$ python -q
>>> import numpy as np
>>> np.set_printoptions(precision=2, suppress=True, linewidth=200, sign=" ")
>>> def rnd(a):
...     return np.round(a, 2) + 0
... 
>>> F = np.load("sample6.npy")
>>> print(F)
[[ -5   0]
 [ -2   5]
 [ -4   0]
 [ -1 -10]]
>>> out = np.array([[4, -5, -6], [6, 8, -1]])
>>> cent = np.kron(out, F)
>>> print(rnd(np.linalg.norm(cent, 2)), rnd(np.linalg.norm(out, 2) * np.linalg.norm(F, 2)))
114.36 114.36
>>> print(np.linalg.matrix_rank(cent))
4
>>> print(cent.shape)
(8, 6)
>>> x = np.array([0, 2])
>>> print(F @ np.eye(2)[0])
[-5. -2. -4. -1.]
>>> print(F @ np.ones(2))
[ -5.   3.  -4. -11.]
>>> print((F @ x).argmax())
1
>>> def softmax(z):
...     e = np.exp(z - z.max(axis=-1, keepdims=True))
...     return e / e.sum(axis=-1, keepdims=True)
... 
>>> print(rnd(softmax(F[0] + -2)))
[ 0.01  0.99]
>>> att = F @ F.T / np.sqrt(2)
>>> print(rnd(softmax(att)))
[[ 0.97  0.    0.03  0.  ]
 [ 0.    1.    0.    0.  ]
 [ 0.94  0.    0.06  0.  ]
 [ 0.    0.    0.    1.  ]]
>>> print(rnd(softmax(att)[0] @ F))
[-4.97  0.  ]
>>> hat = F @ np.linalg.solve(F.T @ F, F.T)
>>> print(np.trace(hat))
2.0
>>> print(rnd(np.linalg.eigvalsh(hat)))
[ 0.  0.  1.  1.]
>>> print(rnd(hat))
[[ 0.54  0.22  0.43  0.11]
 [ 0.22  0.29  0.17 -0.36]
 [ 0.43  0.17  0.35  0.09]
 [ 0.11 -0.36  0.09  0.82]]
>>> print(np.allclose(hat @ hat, hat))
True
>>> arr = np.load("mat.npy")
>>> print(rnd(arr))
[[-0.37  2.46  1.61  0.48]
 [-1.83  0.4  -1.55  1.75]
 [-1.83  0.4  -0.35 -2.31]
 [ 1.47  1.62 -1.97 -0.58]]
>>> Q, vecs = np.linalg.qr(arr[:, :2])[0], np.linalg.qr(arr[:, 2:])[0]
>>> sig = np.linalg.svd(Q.T @ vecs, compute_uv=False)
>>> print(rnd(sig))
[ 0.  0.]
>>> print(rnd(np.linalg.norm(Q @ Q.T - vecs @ vecs.T, 2)))
1.0
>>> rng = np.random.default_rng(534243)
>>> A = (rng.random((3, 3)) < 0.3) + np.eye(3)
>>> A /= A.sum(axis=1, keepdims=True)
>>> print(A)
[[ 1.  0.  0.]
 [ 0.  1.  0.]
 [ 0.  0.  1.]]
>>> Q = A.astype(float).copy()
>>> for j in range(3):
...     Q[:, j] -= Q[:, :j] @ (Q[:, :j].T @ Q[:, j])
...     Q[:, j] /= np.linalg.norm(Q[:, j])
... 
>>> print(Q.T @ A)
[[ 1.  0.  0.]
 [ 0.  1.  0.]
 [ 0.  0.  1.]]
>>> print(Q.T @ Q)
[[ 1.  0.  0.]
 [ 0.  1.  0.]
 [ 0.  0.  1.]]
>>> print(Q)
[[ 1.  0.  0.]
 [ 0.  1.  0.]
 [ 0.  0.  1.]]
>>> print(np.sort(np.abs(np.fft.fft(A[0]))), rnd(np.sort(np.linalg.svd(A, compute_uv=False))))
[ 1.  1.  1.] [ 1.  1.  1.]
>>> print(A @ (-1.0) ** np.arange(3))
[ 1. -1.  1.]
>>> print(A.sum(axis=1))
[ 1.  1.  1.]
>>> print(rnd(np.linalg.matrix_power(A, 2)))
[[ 1.  0.  0.]
 [ 0.  1.  0.]
 [ 0.  0.  1.]]
>>> p = np.eye(3)[1]
>>> for _ in range(6):
...     p = p @ A
...     print(p.round(2))
... 
[ 0.  1.  0.]
[ 0.  1.  0.]
[ 0.  1.  0.]
[ 0.  1.  0.]
[ 0.  1.  0.]
[ 0.  1.  0.]
>>> J = np.load("run16.npy")
>>> print(J)
[[ 1  0  0  0]
 [ 0  1  0  0]
 [-1 -2  1  0]
 [ 1 -2  2  1]]
>>> print(np.prod(np.diag(J)), rnd(np.linalg.det(J)))
1 1.0
>>> print(J @ J)
[[ 1  0  0  0]
 [ 0  1  0  0]
 [-2 -4  1  0]
 [ 0 -8  4  1]]
>>> print([int(np.linalg.matrix_rank(np.linalg.matrix_power(J, p))) for p in range(1, 5)])
[4, 4, 4, 4]
>>> evals, vecs = np.linalg.eig(J)
>>> print(rnd(np.sort(np.linalg.eigvals(J @ J))))
[ 1.  1.  1.  1.]
>>> print(evals)
[ 1.  1.  1.  1.]
>>> print(np.prod(evals))
1.0
>>> idx = rng.permutation(4)
>>> out = J[:, idx] * rng.choice([-1, 1], 4)
>>> print(out)
[[ 0  0  0 -1]
 [-1  0  0  0]
 [ 2  1  0  1]
 [ 2  2  1 -1]]
>>> left, _, vt = np.linalg.svd(J.T @ out)
>>> print(rnd(np.linalg.lstsq(J, out)[0]))
[[ 0.  0.  0. -1.]
 [-1.  0.  0.  0.]
 [ 0.  1.  0.  0.]
 [ 0.  0.  1.  0.]]
>>> x = np.array([-3, 1, -8, -6])
>>> target = out @ x
>>> print(target)
[  6   3 -11  -6]
>>> print(rnd(np.linalg.solve(out, target + out[:, 1])))
[-3.  2. -8. -6.]
>>> print(rnd(np.linalg.solve(out, target)))
[-3.  1. -8. -6.]
>>> print(rnd(np.linalg.solve(out.T, out[1])))
[ 0.  1.  0.  0.]
>>> x = np.array([1, 2, 1, 3])
>>> h1 = np.maximum(J @ x, 0)
>>> print(np.maximum(J @ (3 * x), 0))
[ 3  6  0  6]
>>> print(J * (h1 > 1e-9)[:, None])
[[ 1  0  0  0]
 [ 0  1  0  0]
 [ 0  0  0  0]
 [ 1 -2  2  1]]
>>> print(np.flatnonzero(h1 > 1e-9))
[ 0  1  3]
>>> print(J.T @ h1)
[ 3 -2  4  2]
>>> print(rnd(np.tanh(J @ x)))
[ 0.76  0.96 -1.    0.96]
>>> data = np.load("layer1.npy")
>>> print(rnd(data))
[[ 0.87  0.3   0.01 -0.23]
 [ 0.3   2.18 -0.59  1.08]
 [ 0.01 -0.59  2.08  0.22]
 [-0.23  1.08  0.22  0.87]]
>>> print(rnd((data + data.T) / 2))
[[ 0.87  0.3   0.01 -0.23]
 [ 0.3   2.18 -0.59  1.08]
 [ 0.01 -0.59  2.08  0.22]
 [-0.23  1.08  0.22  0.87]]
>>> print(rnd(np.sort(np.abs(np.linalg.eigvals(data)))))
[ 0.  1.  2.  3.]
>>> print(np.allclose(data @ data.T, data.T @ data))
True
>>> print(np.allclose(data, data.T))
True
>>> print(rnd(data @ data))
[[ 0.91  0.67 -0.2  -0.07]
 [ 0.67  6.35 -2.28  3.09]
 [-0.2  -2.28  4.71  0.01]
 [-0.07  3.09  0.01  2.03]]
>>> print(softmax(data).sum(axis=1))
[ 1.  1.  1.  1.]
>>> print(rnd(softmax(data[1])))
[ 0.1   0.65  0.04  0.22]
>>> print(rnd(softmax(10 * data[1])))
[ 0.  1.  0.  0.]
>>> att = data @ data.T / np.sqrt(4)
>>> print(rnd(softmax(att)[1] @ data))
[ 0.24  1.89 -0.41  0.98]
>>> print(rnd(softmax(att)))
[[ 0.33  0.29  0.19  0.2 ]
 [ 0.05  0.79  0.01  0.15]
 [ 0.07  0.03  0.83  0.08]
 [ 0.1   0.5   0.11  0.29]]
>>> evals, vecs = np.linalg.eigh(data)
>>> x = np.array([0, 1, 1, 4])
>>> print(rnd(x @ data @ x / (x @ x)), rnd(evals[0]), rnd(evals[-1]))
1.53 0.0 3.0
>>> print((np.sign(vecs[:, -1].round(6)) == np.sign(vecs[0, -1].round(6))).astype(int))
[ 1  1  0  1]
